In [1]: import numpy as np

In [2]: np.set_printoptions(precision=3, suppress=True, linewidth=200)

In [3]: rd = lambda a: np.round(a, 3) + 0

In [4]: K = np.loadtxt("layer15.csv", delimiter=",")

In [5]: rd(K)
Out[5]: 
array([[ 0.348, -6.91 , -0.105, -6.457, -3.229,  0.032],
       [-1.862, -1.248,  2.812, -5.923, -2.961,  6.574],
       [ 2.278, -6.341, -2.977, -1.085, -0.543, -6.654],
       [-0.377, -5.722,  0.891, -6.989, -3.495,  2.295],
       [ 2.393, -5.74 , -3.182, -0.165, -0.083, -7.153],
       [-2.494,  3.625,  3.455, -2.324, -1.162,  7.871],
       [-0.698,  7.287,  0.598,  5.99 ,  2.995,  1.096],
       [ 2.327, -1.442, -3.338,  4.223,  2.112, -7.686],
       [ 0.867, -7.419, -0.839, -5.712, -2.856, -1.65 ],
       [ 1.311,  3.325, -2.123,  6.76 ,  3.38 , -5.059],
       [-2.291,  1.161,  3.301, -4.432, -2.216,  7.613],
       [ 1.559,  2.474, -2.439,  6.472,  3.236, -5.757],
       [-2.357,  5.967,  3.115,  0.495,  0.247,  6.988]])

In [6]: M2 = K / np.linalg.norm(K, axis=1, keepdims=True)

In [7]: C2 = M2 @ M2.T

In [8]: rd(np.linalg.norm(M2, axis=1))
Out[8]: array([1., 1., 1., 1., 1., 1., 1., 1., 1., 1., 1., 1., 1.])

In [9]: (C2 - 2 * np.eye(13)).round(6).argmax(axis=1)
Out[9]: array([ 8, 10,  4,  0,  2, 10,  9, 11,  0, 11,  1,  9,  5])

In [10]: M2 = np.array([[9, 7], [9, 8], [1, 3], [4, 8], [3, 1], [4, 9]])

In [11]: rd(np.einsum("ij->j", K))
Out[11]: array([  1.004, -10.983,  -0.831,  -9.147,  -4.574,  -1.489])

In [12]: np.linalg.matrix_rank(K @ M2)
Out[12]: np.int64(2)

In [13]: vec = np.array([0, 6, -4, -9, -2, 5])

In [14]: h1 = np.maximum(K @ vec, 0)

In [15]: rd(h1)
Out[15]: array([23.692, 73.359,  0.   , 43.476,  0.   , 70.527,  0.   ,  0.   ,  7.719,  0.   , 76.141,  0.   , 53.333])

In [16]: np.flatnonzero(h1 > 1e-9)
Out[16]: array([ 0,  1,  3,  5,  8, 10, 12])

In [17]: rd(K.T @ h1)
Out[17]: array([ -614.147,   100.975,   897.218, -1410.39 ,  -705.195,  2077.507])

In [18]: data = np.load("arr.npy")

In [19]: rd(data)
Out[19]: 
array([[-0.105, -0.263, -0.156,  0.256,  0.36 ,  0.721,  0.328,  0.27 ],
       [-0.56 , -0.141,  0.135,  0.239,  0.475, -0.56 ,  0.159,  0.165],
       [-0.385, -0.07 , -0.162,  0.269, -0.363,  0.067,  0.358, -0.696],
       [-0.175, -0.646, -0.219, -0.037, -0.552, -0.115, -0.129,  0.409],
       [-0.105, -0.071,  0.812,  0.384, -0.206,  0.229, -0.287,  0.007],
       [ 0.21 , -0.097,  0.436, -0.337, -0.163, -0.107,  0.767,  0.13 ],
       [-0.63 ,  0.147,  0.122, -0.68 , -0.002,  0.292, -0.137,  0.002],
       [-0.21 ,  0.672, -0.138,  0.284, -0.373,  0.006,  0.185,  0.481]])

In [20]: rd(data[:, 3] @ data[:, 7])
Out[20]: np.float64(0.0)

In [21]: rd(np.linalg.norm(data, axis=0))
Out[21]: array([1., 1., 1., 1., 1., 1., 1., 1.])

In [22]: rd(np.linalg.pinv(data))
Out[22]: 
array([[-0.105, -0.56 , -0.385, -0.175, -0.105,  0.21 , -0.63 , -0.21 ],
       [-0.263, -0.141, -0.07 , -0.646, -0.071, -0.097,  0.147,  0.672],
       [-0.156,  0.135, -0.162, -0.219,  0.812,  0.436,  0.122, -0.138],
       [ 0.256,  0.239,  0.269, -0.037,  0.384, -0.337, -0.68 ,  0.284],
       [ 0.36 ,  0.475, -0.363, -0.552, -0.206, -0.163, -0.002, -0.373],
       [ 0.721, -0.56 ,  0.067, -0.115,  0.229, -0.107,  0.292,  0.006],
       [ 0.328,  0.159,  0.358, -0.129, -0.287,  0.767, -0.137,  0.185],
       [ 0.27 ,  0.165, -0.696,  0.409,  0.007,  0.13 ,  0.002,  0.481]])

In [23]: def softmax(z):
    ...:     e = np.exp(z - z.max(axis=-1, keepdims=True))
    ...:     return e / e.sum(axis=-1, keepdims=True)
    ...: 

In [24]: rd(softmax(10 * data[0]))
Out[24]: array([0.   , 0.   , 0.   , 0.009, 0.025, 0.936, 0.018, 0.01 ])

In [25]: S = data @ data.T / np.sqrt(8)

In [26]: rd(softmax(S + np.triu(np.full(S.shape, -np.inf), 1)))
Out[26]: 
array([[1.   , 0.   , 0.   , 0.   , 0.   , 0.   , 0.   , 0.   ],
       [0.413, 0.587, 0.   , 0.   , 0.   , 0.   , 0.   , 0.   ],
       [0.292, 0.292, 0.416, 0.   , 0.   , 0.   , 0.   , 0.   ],
       [0.226, 0.226, 0.226, 0.322, 0.   , 0.   , 0.   , 0.   ],
       [0.184, 0.184, 0.184, 0.184, 0.263, 0.   , 0.   , 0.   ],
       [0.156, 0.156, 0.156, 0.156, 0.156, 0.222, 0.   , 0.   ],
       [0.135, 0.135, 0.135, 0.135, 0.135, 0.135, 0.192, 0.   ],
       [0.119, 0.119, 0.119, 0.119, 0.119, 0.119, 0.119, 0.169]])

In [27]: M2 = np.linalg.inv(data)

In [28]: rd(M2)
Out[28]: 
array([[-0.105, -0.56 , -0.385, -0.175, -0.105,  0.21 , -0.63 , -0.21 ],
       [-0.263, -0.141, -0.07 , -0.646, -0.071, -0.097,  0.147,  0.672],
       [-0.156,  0.135, -0.162, -0.219,  0.812,  0.436,  0.122, -0.138],
       [ 0.256,  0.239,  0.269, -0.037,  0.384, -0.337, -0.68 ,  0.284],
       [ 0.36 ,  0.475, -0.363, -0.552, -0.206, -0.163, -0.002, -0.373],
       [ 0.721, -0.56 ,  0.067, -0.115,  0.229, -0.107,  0.292,  0.006],
       [ 0.328,  0.159,  0.358, -0.129, -0.287,  0.767, -0.137,  0.185],
       [ 0.27 ,  0.165, -0.696,  0.409,  0.007,  0.13 ,  0.002,  0.481]])

In [29]: rd(np.linalg.det(data) * M2)
Out[29]: 
array([[ 0.105,  0.56 ,  0.385,  0.175,  0.105, -0.21 ,  0.63 ,  0.21 ],
       [ 0.263,  0.141,  0.07 ,  0.646,  0.071,  0.097, -0.147, -0.672],
       [ 0.156, -0.135,  0.162,  0.219, -0.812, -0.436, -0.122,  0.138],
       [-0.256, -0.239, -0.269,  0.037, -0.384,  0.337,  0.68 , -0.284],
       [-0.36 , -0.475,  0.363,  0.552,  0.206,  0.163,  0.002,  0.373],
       [-0.721,  0.56 , -0.067,  0.115, -0.229,  0.107, -0.292, -0.006],
       [-0.328, -0.159, -0.358,  0.129,  0.287, -0.767,  0.137, -0.185],
       [-0.27 , -0.165,  0.696, -0.409, -0.007, -0.13 , -0.002, -0.481]])

In [30]: rd(np.linalg.inv(M2))
Out[30]: 
array([[-0.105, -0.263, -0.156,  0.256,  0.36 ,  0.721,  0.328,  0.27 ],
       [-0.56 , -0.141,  0.135,  0.239,  0.475, -0.56 ,  0.159,  0.165],
       [-0.385, -0.07 , -0.162,  0.269, -0.363,  0.067,  0.358, -0.696],
       [-0.175, -0.646, -0.219, -0.037, -0.552, -0.115, -0.129,  0.409],
       [-0.105, -0.071,  0.812,  0.384, -0.206,  0.229, -0.287,  0.007],
       [ 0.21 , -0.097,  0.436, -0.337, -0.163, -0.107,  0.767,  0.13 ],
       [-0.63 ,  0.147,  0.122, -0.68 , -0.002,  0.292, -0.137,  0.002],
       [-0.21 ,  0.672, -0.138,  0.284, -0.373,  0.006,  0.185,  0.481]])

In [31]: feats = np.loadtxt("mat.csv", delimiter=",")

In [32]: feats
Out[32]: 
array([[ 0.,  0.,  0.,  0.,  0.,  0.,  0.,  0.],
       [ 4.,  4.,  4.,  0.,  0.,  0.,  0.,  4.],
       [ 4.,  4.,  4.,  0.,  0.,  0.,  0.,  4.],
       [-2., -2., -2.,  0.,  0.,  0.,  0., -2.],
       [ 0.,  0.,  0.,  0.,  0.,  0.,  0.,  0.]])

In [33]: np.linalg.lstsq(feats[:-1].T, feats[-1])[2]
Out[33]: np.int32(1)

In [34]: np.unique(feats.round(6), axis=0).shape
Out[34]: (3, 8)

In [35]: rd(np.trace(np.linalg.pinv(feats) @ feats))
Out[35]: np.float64(1.0)

In [36]: E = np.load("m.npy")

In [37]: E
Out[37]: 
array([[0, 0, 1, 0, 0, 0, 0, 0, 0],
       [0, 0, 0, 0, 1, 0, 0, 0, 0],
       [1, 0, 0, 0, 0, 0, 0, 0, 0],
       [0, 0, 0, 0, 0, 0, 0, 1, 0],
       [0, 0, 0, 1, 0, 0, 0, 0, 0],
       [0, 1, 0, 0, 0, 0, 0, 0, 0],
       [0, 0, 0, 0, 0, 0, 0, 0, 1],
       [0, 0, 0, 0, 0, 0, 1, 0, 0],
       [0, 0, 0, 0, 0, 1, 0, 0, 0]])

In [38]: # row-stochastic, so 1 is an eigenvalue

In [39]: Xc = K - K.mean(axis=0)

In [40]: left, s, vt = np.linalg.svd(Xc, full_matrices=False)

In [41]: rd(Xc.mean(axis=0))
Out[41]: array([0., 0., 0., 0., 0., 0.])

In [42]: np.searchsorted(np.cumsum(s ** 2) / (s ** 2).sum(), 0.9) + 1
Out[42]: np.int64(2)

In [43]: rd(s ** 2 / (s ** 2).sum())
Out[43]: array([0.562, 0.438, 0.   , 0.   , 0.   , 0.   ])
